>>> import numpy as np
>>> import numpy.linalg as la
>>> np.set_printoptions(precision=3, suppress=True, linewidth=200, legacy="1.25")
>>> F = np.loadtxt("block8.csv", delimiter=",")
>>> F
array([[ -0.5,  -0.6,   0.5,  -0.5,   0.7],
       [  1. ,   0.5,  -0.3,   1.1,   0.8],
       [  0. ,   0. ,   0.1,   0.4,  -0.4],
       [  2.1,   0.6,  -0.9,  -0.5,   0.4],
       [  0.5,  -0.9,   1.8,   0. ,   0.7],
       [  2. ,  -1.4,   0.2,   1.4,   0.5],
       [  0.4,   0.6,   0.8,  -1.4,  -0.7],
       [  0.4,   0.1,   1.3,   1.8,  -0.3],
       [  0.1,   0.2,  -0.4,   0.3,  -0.2],
       [  0.4,   1.3,   0.1,   0.6,  -0.6],
       [  1.3,  -1.3,  -1. ,   0.3,   1.3],
       [ -0.1,   0.4,   2. ,   0.8,   0.3],
       [ -0.8,  -1.6,  -0.4,  -0.2,   2.3],
       [ -0.9,   0.1,  -0.3,  -0.4,   0.5],
       [  1.3,   0.3,  -0.7,   1.7,  -0.1],
       [  0.7,  -0.1,   1.3,   0.4,   0.8],
       [ -1.1,   0.8,  -0.6,   0. ,  -0.1],
       [  0.9,  -0.5,   0.1,  -0.5,  -0.2],
       [ -6. ,   2. ,  54. , -12. , -20. ],
       [  1.8,  -1.1,   0.3,  -0.3,  -0.5],
       [ -0.3,  -0.2,   1. ,   1.9,   2. ],
       [  0.2,  -0.5,   1.3,  -2.1,   0.1],
       [  0.3,   0.9,  -1.6,   0.3,  -2.1],
       [ -1. ,  -0.1,  -1.3,   0.5,   0.6],
       [  1.5,   1.9,   1.5,  -1.2,  -0.7],
       [ -1. ,   0.1,   0.5,  -0.5,  -1.2]])
>>> # row 18 is much longer than the rest
>>> D = la.norm(F[:, None] - F[None], axis=-1)
>>> (D + 1e9 * np.eye(26)).round(6).argmin(axis=1)
array([13, 14,  8, 17, 15, 10, 21, 11,  2,  8,  5, 15,  0, 16,  1,  4, 13, 19, 24, 17, 15,  6,  9, 13,  6,  2])
>>> D[7].round(6).argsort(kind="stable")[:4]
array([ 7, 11, 15,  2])
>>> la.matrix_rank(D ** 2)
7
>>> print(D[:5, :5])
[[0.    2.583 1.67  3.202 1.741]
 [2.583 0.    1.828 2.074 2.8  ]
 [1.67  1.828 0.    2.687 2.307]
 [3.202 2.074 2.687 0.    3.527]
 [1.741 2.8   2.307 3.527 0.   ]]
>>> mat = np.loadtxt("w.csv", delimiter=",")
>>> mat
array([[ 4.923,  5.053,  3.212],
       [ 4.847,  4.917,  2.828],
       [ 5.08 ,  5.297,  2.927],
       [ 4.965,  5.199,  2.719],
       [ 5.328,  5.402,  3.285],
       [ 4.908,  5.047,  3.072],
       [ 4.865,  5.125,  3.477],
       [ 4.957,  4.99 ,  2.981],
       [ 5.097,  4.958,  3.529],
       [ 2.16 , -8.251, -6.907],
       [ 2.28 , -7.673, -6.852],
       [ 1.699, -8.041, -7.048],
       [ 1.607, -7.97 , -7.784],
       [ 2.065, -8.338, -7.408],
       [ 2.138, -7.852, -6.823],
       [ 2.151, -7.708, -7.033],
       [ 1.597, -8.621, -6.578],
       [ 1.484, -8.036, -6.921]])
>>> cen = (mat - mat.mean(axis=0)) / mat.std(axis=0)
>>> print(np.argwhere(np.abs(cen) > 2))
[]
>>> coef = la.lstsq(np.delete(cen, 2, axis=1), cen[:, 2])[0]
>>> coef
array([0.031, 0.967])
>>> np.abs(coef).argmax()
1
>>> print(np.round(1 - np.var(cen[:, 2] - np.delete(cen, 2, axis=1) @ coef), 3))
0.995
>>> G = F.T @ F
>>> np.allclose(G, G.T)
True
>>> np.diag(G)
array([  61.46,   21.19, 2940.27,  167.85,  422.15])
>>> la.eigvalsh(G)[::-1]
array([3523.938,   33.719,   26.684,   19.693,    8.886])
>>> (F @ F.T).shape
(26, 26)
>>> proj = F @ la.solve(F.T @ F, F.T)
>>> np.round(np.trace(proj), 3)
5.0
>>> la.matrix_rank(np.eye(26) - proj)
21
>>> proj = mat @ la.solve(mat.T @ mat, mat.T)
>>> np.allclose(proj @ proj, proj)
True
>>> np.round(la.eigvalsh(proj), 3) + 0
array([0., 0., 0., 0., 0., 0., 0., 0., 0., 0., 0., 0., 0., 0., 0., 1., 1., 1.])
>>> print([round(float(x), 3) for x in la.svd(mat, compute_uv=False)[:3]])
[36.776, 16.1, 1.205]
>>> la.cond(mat) > 100
False
>>> la.matrix_rank(mat, rtol=0.1)
2
>>> round(float(la.norm(mat, 2) / la.norm(mat)), 3)
0.916
>>> print(np.argsort(-la.norm(mat, axis=0).round(6), kind="stable")[:3])
[1 2 0]
>>> A = np.load("dump.npy")
>>> A
array([[ 0.146, -0.029,  0.029,  0.205, -0.146, -0.088,  0.146,  0.029,  0.088,  0.029, -0.146],
       [-0.029,  0.006, -0.006, -0.041,  0.029,  0.018, -0.029, -0.006, -0.018, -0.006,  0.029],
       [ 0.029, -0.006,  0.006,  0.041, -0.029, -0.018,  0.029,  0.006,  0.018,  0.006, -0.029],
       [ 0.205, -0.041,  0.041,  0.287, -0.205, -0.123,  0.205,  0.041,  0.123,  0.041, -0.205],
       [-0.146,  0.029, -0.029, -0.205,  0.146,  0.088, -0.146, -0.029, -0.088, -0.029,  0.146],
       [-0.088,  0.018, -0.018, -0.123,  0.088,  0.053, -0.088, -0.018, -0.053, -0.018,  0.088],
       [ 0.146, -0.029,  0.029,  0.205, -0.146, -0.088,  0.146,  0.029,  0.088,  0.029, -0.146],
       [ 0.029, -0.006,  0.006,  0.041, -0.029, -0.018,  0.029,  0.006,  0.018,  0.006, -0.029],
       [ 0.088, -0.018,  0.018,  0.123, -0.088, -0.053,  0.088,  0.018,  0.053,  0.018, -0.088],
       [ 0.029, -0.006,  0.006,  0.041, -0.029, -0.018,  0.029,  0.006,  0.018,  0.006, -0.029],
       [-0.146,  0.029, -0.029, -0.205,  0.146,  0.088, -0.146, -0.029, -0.088, -0.029,  0.146]])
>>> w, vecs = la.eigh(A)
>>> np.round(la.eigvalsh(A @ A), 3) + 0
array([0., 0., 0., 0., 0., 0., 0., 0., 0., 0., 1.])
>>> print(w.round(3) + 0)
[0. 0. 0. 0. 0. 0. 0. 0. 0. 0. 1.]
>>> np.round(vecs.T @ vecs, 3) + 0
array([[1., 0., 0., 0., 0., 0., 0., 0., 0., 0., 0.],
       [0., 1., 0., 0., 0., 0., 0., 0., 0., 0., 0.],
       [0., 0., 1., 0., 0., 0., 0., 0., 0., 0., 0.],
       [0., 0., 0., 1., 0., 0., 0., 0., 0., 0., 0.],
       [0., 0., 0., 0., 1., 0., 0., 0., 0., 0., 0.],
       [0., 0., 0., 0., 0., 1., 0., 0., 0., 0., 0.],
       [0., 0., 0., 0., 0., 0., 1., 0., 0., 0., 0.],
       [0., 0., 0., 0., 0., 0., 0., 1., 0., 0., 0.],
       [0., 0., 0., 0., 0., 0., 0., 0., 1., 0., 0.],
       [0., 0., 0., 0., 0., 0., 0., 0., 0., 1., 0.],
       [0., 0., 0., 0., 0., 0., 0., 0., 0., 0., 1.]])
>>> print(np.abs(vecs[:, -1]).round(6).argmax())
3
>>> np.round(vecs.T @ A @ vecs, 3) + 0
array([[0., 0., 0., 0., 0., 0., 0., 0., 0., 0., 0.],
       [0., 0., 0., 0., 0., 0., 0., 0., 0., 0., 0.],
       [0., 0., 0., 0., 0., 0., 0., 0., 0., 0., 0.],
       [0., 0., 0., 0., 0., 0., 0., 0., 0., 0., 0.],
       [0., 0., 0., 0., 0., 0., 0., 0., 0., 0., 0.],
       [0., 0., 0., 0., 0., 0., 0., 0., 0., 0., 0.],
       [0., 0., 0., 0., 0., 0., 0., 0., 0., 0., 0.],
       [0., 0., 0., 0., 0., 0., 0., 0., 0., 0., 0.],
       [0., 0., 0., 0., 0., 0., 0., 0., 0., 0., 0.],
       [0., 0., 0., 0., 0., 0., 0., 0., 0., 0., 0.],
       [0., 0., 0., 0., 0., 0., 0., 0., 0., 0., 1.]])
>>> u = np.array([-3, -2])
>>> np.polyval(u, A[10])
array([-1.561, -2.088, -1.912, -1.386, -2.439, -2.263, -1.561, -1.912, -1.737, -1.912, -2.439])
>>> np.convolve(A[10], u)
array([ 0.439,  0.205,  0.029,  0.673, -0.029, -0.556,  0.263,  0.38 ,  0.322,  0.263, -0.38 , -0.292])
>>> print(np.correlate(A[10], A[3], "full"))
[ 0.03  -0.012 -0.011  0.038 -0.071 -0.014  0.063 -0.069  0.066  0.034 -0.205  0.034  0.066 -0.069  0.063 -0.014 -0.071  0.038 -0.011 -0.012  0.03 ]
